$ ipython --no-banner

In [1]: import numpy as np

In [2]: from numpy import linalg as LA

In [3]: np.set_printoptions(precision=2, suppress=True, linewidth=120, sign=" ")

In [4]: O, _ = LA.qr(np.array([[0.4, 2.6, 0.8, -0.3],
   ...:     [0.6, -1.2, -1.2, -0.8],
   ...:     [-0.2, -0.6, -0.3, -2.8],
   ...:     [-0.3, 1.1, 0.6, 0.6]]))

In [5]: vals = np.array([-1, -2, 1, 2])

In [6]: K = O @ np.diag(vals) @ O.T

In [7]: print(K)
[[-1.38  0.19  0.87 -0.71]
 [ 0.19 -0.54 -0.05  1.2 ]
 [ 0.87 -0.05  1.21 -0.4 ]
 [-0.71  1.2  -0.4   0.72]]

In [8]: # symmetric, so the eigenvalues are real

In [9]: r0 = np.array([0, -2, 0, 0])

In [10]: B = K + np.outer(r0, np.eye(4)[2])

In [11]: print(B)
[[-1.38  0.19  0.87 -0.71]
 [ 0.19 -0.54 -2.05  1.2 ]
 [ 0.87 -0.05  1.21 -0.4 ]
 [-0.71  1.2  -0.4   0.72]]

In [12]: print(round(float(LA.det(B) / LA.det(K)), 2), round(1 + LA.solve(K, r0)[2], 2))
0.3 0.3

In [13]: B = np.array([[0, 2], [1, 2]])

In [14]: cent = np.kron(B, K)

In [15]: print(cent.shape)
(8, 8)

In [16]: r0, v = K[2], K[3]

In [17]: print(round(float(r0 @ v), 2))
-1.45

In [18]: p = (r0 @ v) / (r0 @ r0) * r0

In [19]: print(v - p)
[-0.18  1.17  0.33  0.48]

In [20]: print(p)
[-0.53  0.03 -0.73  0.24]

In [21]: print(round(LA.norm(r0 + v) ** 2 + LA.norm(r0 - v) ** 2, 2))
10.01

In [22]: O, vecs = LA.qr(K[:, :1])[0], LA.qr(K[:, 1:])[0]

In [23]: sv = LA.svd(O.T @ vecs, compute_uv=False)

In [24]: print(np.round(LA.norm(O @ O.T - vecs @ vecs.T, 2), 2))
1.0

In [25]: print((sv > 0.9).sum())
0

In [26]: E = np.load("arr.npy")

In [27]: print(E)
[[ 11.97  -0.21   1.77]
 [ -8.3   -0.49  -0.32]
 [ -8.25   0.05  -2.98]
 [  9.06   0.06  -0.28]
 [ 13.43  -0.24   1.23]
 [-17.5    0.23   1.21]
 [  7.5   -0.02   0.07]
 [-11.25   0.13  -0.58]
 [ 12.68  -0.31   0.52]
 [  3.57  -0.56   1.73]
 [ -1.73   0.09   0.19]
 [ -1.57   0.02   3.05]
 [ -3.57  -0.15   0.79]
 [  3.65  -0.46  -2.42]
 [ 10.25   0.9   -0.24]
 [ 15.9    0.12   1.01]
 [ 18.31   0.57  -2.8 ]]

In [28]: E @ E
---------------------------------------------------------------------------
ValueError                                Traceback (most recent call last)
Cell In[28], line 1
----> 1 E @ E

ValueError: matmul: Input operand 1 has a mismatch in its core dimension 0, with gufunc signature (n?,k),(k,m?)->(n?,m?) (size 17 is different from 3)

In [29]: cov = E.T @ E

In [30]: print(LA.eigvalsh(cov)[::-1])
[ 1929.98    43.61     2.07]

In [31]: print(LA.svd(E, compute_uv=False) ** 2)
[ 1929.98    43.61     2.07]

In [32]: print(cov)
[[1929.93    7.13    6.62]
 [   7.13    2.22   -2.22]
 [   6.62   -2.22   43.51]]

In [33]: B = np.c_[E[:, :1] @ np.array([[-2]]), np.array([1, -4, 3, -1, 2, -5, -3, 5, 5, -4, 5, 2, -1, -2, -4, 2, 3])]

In [34]: print(B)
[[-23.94   1.  ]
 [ 16.6   -4.  ]
 [ 16.5    3.  ]
 [-18.12  -1.  ]
 [-26.86   2.  ]
 [ 35.    -5.  ]
 [-15.    -3.  ]
 [ 22.5    5.  ]
 [-25.36   5.  ]
 [ -7.14  -4.  ]
 [  3.46   5.  ]
 [  3.14   2.  ]
 [  7.14  -1.  ]
 [ -7.3   -2.  ]
 [-20.5   -4.  ]
 [-31.8    2.  ]
 [-36.62   3.  ]]

In [35]: print(LA.matrix_rank(B))
2
